$ python3 -q
>>> import numpy as np
>>> np.set_printoptions(precision=1, suppress=True, linewidth=140)
>>> m1 = np.array([[2.0, 0.0, 0.0, 0.0, 0.0, 0.0, 0.0],
...     [2.0, 0.0, 0.0, 0.0, 0.0, 0.0, 0.0],
...     [0.0, 0.0, 4.0, 7.0, 7.0, 6.0, 1.0],
...     [0.0, 0.0, 9.0, 0.0, 5.0, 2.0, 7.0],
...     [0.0, 0.0, 9.0, 3.0, 2.0, 8.0, 4.0],
...     [0.0, 0.0, 3.0, 8.0, 7.0, 4.0, 7.0],
...     [0.0, 0.0, 2.0, 2.0, 7.0, 4.0, 9.0]])
>>> m1
array([[2., 0., 0., 0., 0., 0., 0.],
       [2., 0., 0., 0., 0., 0., 0.],
       [0., 0., 4., 7., 7., 6., 1.],
       [0., 0., 9., 0., 5., 2., 7.],
       [0., 0., 9., 3., 2., 8., 4.],
       [0., 0., 3., 8., 7., 4., 7.],
       [0., 0., 2., 2., 7., 4., 9.]])
>>> # row 1 repeats row 0
>>> U, sig, vt = np.linalg.svd(m1)
>>> sig
array([25.6,  9.1,  8.1,  3.6,  2.8,  2.6,  0. ])
>>> Y = U[:, :6] @ np.diag(sig[:6]) @ vt[:6]
>>> Y.round(1) + 0
array([[2., 0., 0., 0., 0., 0., 0.],
       [2., 0., 0., 0., 0., 0., 0.],
       [0., 0., 4., 7., 7., 6., 1.],
       [0., 0., 9., 0., 5., 2., 7.],
       [0., 0., 9., 3., 2., 8., 4.],
       [0., 0., 3., 8., 7., 4., 7.],
       [0., 0., 2., 2., 7., 4., 9.]])
>>> np.linalg.matrix_rank(Y)
np.int64(6)
>>> rng = np.random.default_rng(36184)
>>> Y = m1 + rng.integers(-2, 3, (7, 6)) @ rng.integers(-2, 3, (6, 7))
>>> Y
array([[-2.,  2., -5.,  2., -5.,  6., -6.],
       [ 1., -8., -3.,  1., -7.,  2., -1.],
       [-2.,  6.,  1.,  9.,  0.,  0.,  3.],
       [ 0.,  4.,  8., -5.,  5., -4., 12.],
       [ 5.,  6.,  5.,  9.,  0.,  6., -1.],
       [ 2.,  4.,  2.,  7.,  2.,  2., 16.],
       [ 1.,  6.,  1.,  5.,  7., -6.,  6.]])
>>> np.round(np.linalg.svd(Y - m1, compute_uv=False), 1) + 0
array([19.7, 16.3, 13.3,  7.8,  7. ,  3.5,  0. ])
>>> np.linalg.matrix_rank(m1, rtol=0.1)
np.int64(6)
>>> round(float(np.linalg.norm(m1, 2) / np.linalg.norm(m1)), 1)
0.9
>>> np.argsort(-np.linalg.norm(m1, axis=0).round(6), kind="stable")[:3]
array([6, 2, 4])
>>> [round(float(x), 1) for x in np.linalg.svd(m1, compute_uv=False)[:3]]
[25.6, 9.1, 8.1]
>>> m1 @ m1
array([[  4.,   0.,   0.,   0.,   0.,   0.,   0.],
       [  4.,   0.,   0.,   0.,   0.,   0.,   0.],
       [  0.,   0., 162.,  99., 126., 122., 132.],
       [  0.,   0., 101., 108., 136., 130., 106.],
       [  0.,   0., 113., 141., 166., 124., 130.],
       [  0.,   0., 173.,  88., 152., 134., 178.],
       [  0.,   0., 119.,  85., 129., 124., 153.]])
>>> round(float(np.linalg.det(m1)), 1)
0.0
>>> np.flatnonzero(np.linalg.matrix_power((m1 != 0) + (m1.T != 0) + np.eye(7), 7)[6])
array([2, 3, 4, 5, 6])
>>> np.round(m1 @ np.linalg.pinv(m1) @ m1, 1) + 0
array([[2., 0., 0., 0., 0., 0., 0.],
       [2., 0., 0., 0., 0., 0., 0.],
       [0., 0., 4., 7., 7., 6., 1.],
       [0., 0., 9., 0., 5., 2., 7.],
       [0., 0., 9., 3., 2., 8., 4.],
       [0., 0., 3., 8., 7., 4., 7.],
       [0., 0., 2., 2., 7., 4., 9.]])
>>> np.abs(np.diag(np.linalg.qr(m1)[1])) > 1e-9
array([ True, False,  True,  True,  True,  True,  True])
>>> np.allclose(m1[:-1].T @ np.linalg.lstsq(m1[:-1].T, m1[-1])[0], m1[-1])
False
>>> K = np.loadtxt("sample17.csv", delimiter=",")
>>> K
array([[ 2.,  1.,  1.,  1.,  1.,  1.,  2.,  2.,  1.],
       [ 4.,  3.,  1.,  3.,  3.,  2.,  4.,  3.,  3.],
       [ 4.,  5.,  3.,  5.,  5.,  3.,  5.,  4.,  4.],
       [ 5.,  6.,  5.,  7.,  5.,  3.,  6.,  4.,  6.],
       [ 6.,  8.,  5.,  8.,  6.,  5.,  6.,  4.,  6.],
       [ 8., 10.,  7.,  9.,  8.,  5.,  8.,  6.,  6.],
       [ 8., 11.,  9., 10.,  9.,  7., 10.,  8.,  8.],
       [ 8., 11., 11., 10., 11.,  9., 11.,  8.,  8.],
       [ 8., 11., 12., 11., 12., 10., 12., 10., 10.],
       [ 8., 11., 14., 13., 12., 11., 12., 11., 12.],
       [ 8., 12., 14., 13., 12., 13., 14., 12., 13.],
       [ 9., 12., 16., 14., 12., 15., 16., 14., 15.],
       [11., 13., 17., 14., 12., 15., 18., 16., 16.],
       [13., 13., 18., 14., 13., 16., 18., 17., 17.],
       [15., 13., 20., 14., 13., 18., 19., 19., 17.],
       [15., 13., 20., 15., 14., 18., 20., 20., 18.],
       [16., 14., 21., 17., 14., 19., 20., 20., 20.],
       [17., 14., 21., 18., 15., 20., 20., 20., 21.],
       [17., 15., 23., 18., 15., 22., 20., 20., 23.],
       [19., 16., 24., 19., 16., 22., 21., 20., 24.],
       [19., 17., 24., 21., 17., 22., 21., 22., 25.],
       [21., 19., 26., 21., 18., 23., 22., 24., 27.],
       [22., 21., 27., 23., 20., 23., 24., 26., 27.],
       [23., 22., 29., 23., 21., 23., 24., 26., 28.],
       [24., 24., 31., 24., 23., 24., 25., 28., 28.],
       [26., 26., 31., 26., 24., 24., 27., 29., 29.],
       [28., 28., 33., 27., 25., 25., 27., 29., 31.],
       [28., 29., 35., 28., 26., 27., 28., 30., 31.],
       [30., 29., 35., 30., 26., 29., 29., 32., 31.]])
>>> blk = np.stack([K, 5 * K, K[::-1]])
>>> blk.shape
(3, 29, 9)
>>> np.linalg.norm(blk, axis=(1, 2))
array([ 292.3, 1461.7,  292.3])
>>> np.linalg.matrix_rank(blk)
array([9, 9, 9])
>>> (blk @ K.T).shape
(3, 29, 29)
